>>> import numpy as np
>>> np.set_printoptions(precision=2, suppress=True, linewidth=200, legacy="1.25")
>>> def rd(a):
...     return np.round(a, 2) + 0
... 
>>> r0 = np.array([1, 0, 6, 2])
>>> g = np.array([1, 1, 1, 0, 1])
>>> data = np.outer(r0, g)
>>> data
array([[1, 1, 1, 0, 1],
       [0, 0, 0, 0, 0],
       [6, 6, 6, 0, 6],
       [2, 2, 2, 0, 2]])
>>> Uu, s, Vh = np.linalg.svd(data)
>>> rd(s)
array([12.81,  0.  ,  0.  ,  0.  ])
>>> Y = Uu[:, :1] @ np.diag(s[:1]) @ Vh[:1]
>>> rd(Y)
array([[1., 1., 1., 0., 1.],
       [0., 0., 0., 0., 0.],
       [6., 6., 6., 0., 6.],
       [2., 2., 2., 0., 2.]])
>>> Uu, s, Vh = np.linalg.svd(Y, full_matrices=False)
>>> rd(s / s[0])
array([1., 0., 0., 0.])
>>> np.allclose(Uu * s @ Vh, Y)
True
>>> np.abs(Uu[:, 0]).round(6).argmax()
2
>>> print(rd(np.sqrt((s ** 2).sum())), rd(np.linalg.norm(Y)))
12.81 12.81
>>> r0 = np.array([0, 3])
>>> np.cross(data[3, :3], data[0, :3])
array([0, 0, 0])
>>> print(np.correlate(data[3], data[0], "full"))
[2 2 4 4 8 4 4 2 2]
>>> np.array([np.convolve(row, r0, "same") for row in data])
array([[ 0,  3,  3,  3,  0],
       [ 0,  0,  0,  0,  0],
       [ 0, 18, 18, 18,  0],
       [ 0,  6,  6,  6,  0]])
>>> print(np.polyval(r0, data[3]))
[3 3 3 3 3]
>>> print(np.convolve(data[3], r0))
[0 6 6 6 0 6]
>>> Uu, s, Vh = np.linalg.svd(data)
>>> V = Vh[:(s > 1e-8).sum()]
>>> rng = np.random.default_rng(113832)
>>> vec = data[1] + 5 * data[2] + rng.integers(2) * np.eye(5)[0]
>>> vec
array([30., 30., 30.,  0., 30.])
>>> rd(np.linalg.norm(vec - V.T @ V @ vec))
0.0
>>> np.diag(V.T @ V)
array([0.25, 0.25, 0.25, 0.  , 0.25])
>>> r = np.linalg.matrix_rank(data)
>>> r
1
>>> null = np.linalg.svd(data)[2][r:].T
>>> rd(null @ null.T)
array([[ 0.75, -0.25, -0.25,  0.  , -0.25],
       [-0.25,  0.75, -0.25,  0.  , -0.25],
       [-0.25, -0.25,  0.75,  0.  , -0.25],
       [ 0.  ,  0.  ,  0.  ,  1.  ,  0.  ],
       [-0.25, -0.25, -0.25,  0.  ,  0.75]])
>>> null.shape
(5, 4)
>>> print(rd(data @ null))
[[0. 0. 0. 0.]
 [0. 0. 0. 0.]
 [0. 0. 0. 0.]
 [0. 0. 0. 0.]]
>>> print(np.linalg.matrix_rank(data.T @ data), np.linalg.matrix_rank(data @ data.T))
1 1
>>> W0 = np.load("mat.npy")
>>> W0
array([[  4,   0, -16, -10, -14],
       [  0,   6, -51, -15, -18],
       [ -2,   6, -43, -10, -11],
       [  0,   0,   0,   0,   0],
       [ -2,   4, -26,  -5,  -5]])
>>> r = np.linalg.matrix_rank(W0)
>>> r
2
>>> null = np.linalg.svd(W0)[2][r:].T
>>> [int(np.linalg.matrix_rank(W0[:i])) for i in range(1, len(W0) + 1)]
[1, 2, 2, 2, 2]
>>> print(np.linalg.matrix_rank(W0.T @ W0), np.linalg.matrix_rank(W0 @ W0.T))
2 2
>>> rd(W0 @ null)
array([[0., 0., 0.],
       [0., 0., 0.],
       [0., 0., 0.],
       [0., 0., 0.],
       [0., 0., 0.]])
>>> rd(np.abs(np.linalg.eigvals(W0)).max())
42.87
>>> print(np.linalg.matrix_power(W0, 2))
[[  76 -152  988  190  190]
 [ 138 -342 2355  510  543]
 [ 100 -266 1861  415  448]
 [   0    0    0    0    0]
 [  54 -152 1076  245  267]]
>>> rd(np.linalg.det(W0))
0.0
>>> (W0 - W0.T) / 2
array([[  0. ,   0. ,  -7. ,  -5. ,  -6. ],
       [  0. ,   0. , -28.5,  -7.5, -11. ],
       [  7. ,  28.5,   0. ,  -5. ,   7.5],
       [  5. ,   7.5,   5. ,   0. ,   2.5],
       [  6. ,  11. ,  -7.5,  -2.5,   0. ]])
>>> np.allclose(W0 @ W0.T, W0.T @ W0)
False
>>> np.trace(W0)
-38
>>> W0 @ W0
array([[  76, -152,  988,  190,  190],
       [ 138, -342, 2355,  510,  543],
       [ 100, -266, 1861,  415,  448],
       [   0,    0,    0,    0,    0],
       [  54, -152, 1076,  245,  267]])
>>> [round(float(x), 2) for x in np.linalg.svd(W0, compute_uv=False)[:3]]
[80.37, 12.25, 0.0]
>>> rd(np.linalg.norm(W0, 2) / np.linalg.norm(W0))
0.99
>>> Uu, s, Vh = np.linalg.svd(W0)
>>> V = Vh[:(s > 1e-8).sum()]
>>> vec = W0[4] + 5 * W0[3] + rng.integers(2) * np.eye(5)[2]
>>> print(vec)
[ -2.   4. -25.  -5.  -5.]
>>> np.allclose(V.T @ V @ vec, vec)
False
>>> np.linalg.matrix_rank(np.vstack([W0, vec]))
3
>>> labels = rng.permutation(5)
>>> labels
array([1, 0, 4, 2, 3])
>>> Y = W0[labels][:, labels]
>>> np.trace(Y)
-38
>>> feats = np.load("dump.npy")
>>> feats
array([[ 0,  0,  1,  3],
       [ 0,  0,  1,  0],
       [-1, -1,  0,  0],
       [-3,  0,  0,  0]])
>>> Y = data[0, 0] * data[1:] - np.outer(data[1:, 0], data[0])
>>> Y
array([[0, 0, 0, 0, 0],
       [0, 0, 0, 0, 0],
       [0, 0, 0, 0, 0]])
>>> print(data[:, 0] / data[0, 0])
[1. 0. 6. 2.]
>>> np.linalg.matrix_rank(Y), np.linalg.matrix_rank(data)
(0, 1)
>>> X = np.load("block15.npy")
>>> print(rd(X))
[[ 1.95 -1.93  1.21]
 [ 1.66  2.3   0.99]
 [ 1.56 -0.03 -2.56]]
>>> hat = np.triu(np.array([[-1, -4, 3], [-5, 4, -4], [3, 4, 1]]), 1) + np.eye(3)
>>> Y = hat @ X @ np.linalg.inv(hat)
>>> print(np.linalg.matrix_rank(Y))
3
>>> print(rd(np.linalg.det(Y)))
-27.0
>>> vec = np.array([5, 2, 5, 5])
>>> print(vec @ feats @ vec)
0
>>> rd(np.linalg.det(feats))
9.0
>>> O = np.linalg.solve(np.eye(4) - feats, np.eye(4) + feats)
>>> rd(O @ O.T)
array([[1., 0., 0., 0.],
       [0., 1., 0., 0.],
       [0., 0., 1., 0.],
       [0., 0., 0., 1.]])
>>> A = np.array([[0, 4, 3, 5, 3], [4, 0, 2, 2, 4], [4, 0, 2, 2, 4], [2, 4, 2, 5, 1]])
>>> Uu, s, Vh = np.linalg.svd(A)
>>> np.argmax(s[:-1] / (s[1:] + 1e-6)) + 1
3
>>> print(rd(s))
[12.16  6.08  2.07  0.  ]
>>> Y = Uu[:, :3] @ np.diag(s[:3]) @ Vh[:3]
>>> np.linalg.matrix_rank(Y)
3
>>> rd(np.linalg.norm(A - Y) / np.linalg.norm(A))
0.0
>>> rd(np.abs(A - Y).max())
0.0
>>> r = np.linalg.matrix_rank(A)
>>> r
3
>>> null = np.linalg.svd(A)[2][r:].T
>>> print(np.linalg.matrix_rank(A.T @ A), np.linalg.matrix_rank(A @ A.T))
3 3
>>> print(rd(null @ null.T))
[[ 0.03  0.11  0.05 -0.12  0.01]
 [ 0.11  0.51 -0.1  -0.45  0.16]
 [ 0.05 -0.1   0.79 -0.18 -0.35]
 [-0.12 -0.45 -0.18  0.49 -0.03]
 [ 0.01  0.16 -0.35 -0.03  0.18]]
>>> Uu, s = np.linalg.svd(A)
Traceback (most recent call last):
  File "<python-input-93>", line 1, in <module>
    Uu, s = np.linalg.svd(A)
    ^^^^^
ValueError: too many values to unpack (expected 2)
>>> Uu, s, Vh = np.linalg.svd(A, full_matrices=False)
>>> print(Uu.shape, s.shape, Vh.shape)
(4, 4) (4,) (4, 5)
>>> rd(np.sqrt((s ** 2).sum())), rd(np.linalg.norm(A))
(13.75, 13.75)
>>> np.allclose(Uu * s @ Vh, A)
True
>>> rd(Uu.T @ Uu)
array([[1., 0., 0., 0.],
       [0., 1., 0., 0.],
       [0., 0., 1., 0.],
       [0., 0., 0., 1.]])
>>> (s > 1e-8).sum()
3
>>> J = np.loadtxt("test2.csv", delimiter=",")
>>> J
array([[-3., -1., -2.,  0.],
       [ 1.,  0., -1., -2.],
       [ 2.,  3.,  0., -3.],
       [-1.,  3.,  2., -2.]])
>>> hat = np.triu(np.array([[-1, 3, 3, -2], [-2, 1, 3, -3], [1, 3, -2, -1], [-3, 1, -1, 2]]), 1) + np.eye(4)
>>> Y = hat @ J @ np.linalg.inv(hat)
>>> print(np.linalg.matrix_rank(Y))
4
>>> print(hat @ J - J @ hat)
[[ 11.  12.   5. -22.]
 [  9.  -3.  -9.  -2.]
 [  1.  -9. -17.  15.]
 [  0.   3.  -6.   9.]]
>>> labels = rng.permutation(4)
>>> print(labels)
[2 1 3 0]
>>> Y = feats[labels][:, labels]
>>> rd(np.sort(np.abs(np.linalg.eigvals(Y))))
array([0.94, 0.94, 3.18, 3.18])
>>> rd(np.linalg.det(Y)), rd(np.linalg.det(feats[labels]))
(9.0, 9.0)
>>> print(np.allclose(Y, feats))
False
>>> Y
array([[ 0, -1,  0, -1],
       [ 1,  0,  0,  0],
       [ 0,  0,  0, -3],
       [ 1,  0,  3,  0]])
>>> vec = np.array([7, -7, -9, 6])
>>> print(rd(np.linalg.det(Y)))
9.0
>>> print(vec @ Y @ vec)
0
>>> print(rd(np.linalg.svd(Y, compute_uv=False)))
[3.18 3.18 0.94 0.94]
>>> O = np.linalg.solve(np.eye(4) - Y, np.eye(4) + Y)
>>> rd(O @ O.T)
array([[1., 0., 0., 0.],
       [0., 1., 0., 0.],
       [0., 0., 1., 0.],
       [0., 0., 0., 1.]])
>>> rd(np.linalg.det(O))
1.0
>>> vec = np.array([-2, 0, 1, 0])
>>> (J * vec).sum(axis=1)
array([ 4., -3., -4.,  4.])
>>> J @ np.ones(4)
array([-6., -2.,  2.,  2.])
>>> print(J * vec)
[[ 6. -0. -2.  0.]
 [-2.  0. -1. -0.]
 [-4.  0.  0. -0.]
 [ 2.  0.  2. -0.]]
>>> np.linalg.norm(J @ vec) <= np.linalg.norm(J, 2) * np.linalg.norm(vec) + 1e-9
True
>>> np.einsum("ij,j->i", J, vec)
array([ 4., -3., -4.,  4.])
>>> Y = np.linalg.invert(J)
Traceback (most recent call last):
  File "<python-input-126>", line 1, in <module>
    Y = np.linalg.invert(J)
        ^^^^^^^^^^^^^^^^
AttributeError: module 'numpy.linalg' has no attribute 'invert'
>>> Y = np.linalg.inv(J)
>>> (np.abs(Y) > 1e-9).astype(int)
array([[1, 0, 1, 1],
       [1, 1, 1, 1],
       [1, 1, 1, 1],
       [1, 1, 1, 1]])
>>> rd(np.linalg.slogdet(J)[0])
1.0
>>> np.allclose(Y, J.T)
False
>>> cent = 3 * np.array([[0.0, 1.1, 0.3], [1.2, -1.3, -1.0], [0.6, -0.9, -1.4]])
>>> labels = rng.integers(0, 3, 10)
>>> m1 = cent[labels] + rng.normal(size=(10, 3))
>>> rd(m1)
array([[ 2.72, -1.88, -3.57],
       [ 3.31, -3.34, -4.79],
       [ 4.14, -5.23, -3.76],
       [ 3.03, -4.97, -3.54],
       [ 3.16, -5.56, -3.84],
       [ 2.56, -0.92, -4.11],
       [ 3.95, -5.18, -1.67],
       [ 0.92,  3.14,  2.05],
       [-0.27,  2.57, -0.43],
       [-0.54,  3.56,  1.27]])
>>> vec = np.array([1, 1, 2])
>>> y = m1 @ vec
>>> print(rd(y))
[ -6.31  -9.61  -8.61  -9.02 -10.08  -6.59  -4.57   8.17   1.43   5.56]
>>> rd(np.linalg.pinv(m1) @ m1)
array([[1., 0., 0.],
       [0., 1., 0.],
       [0., 0., 1.]])
>>> y = y + 0.3 * rng.normal(size=10)
>>> rd(y)
array([ -6.6 ,  -9.87,  -8.73,  -8.98, -10.14,  -7.2 ,  -5.21,   7.52,   0.98,   5.72])
>>> beta, *_ = np.linalg.lstsq(m1, y)
>>> beta.round()
array([1., 1., 2.])
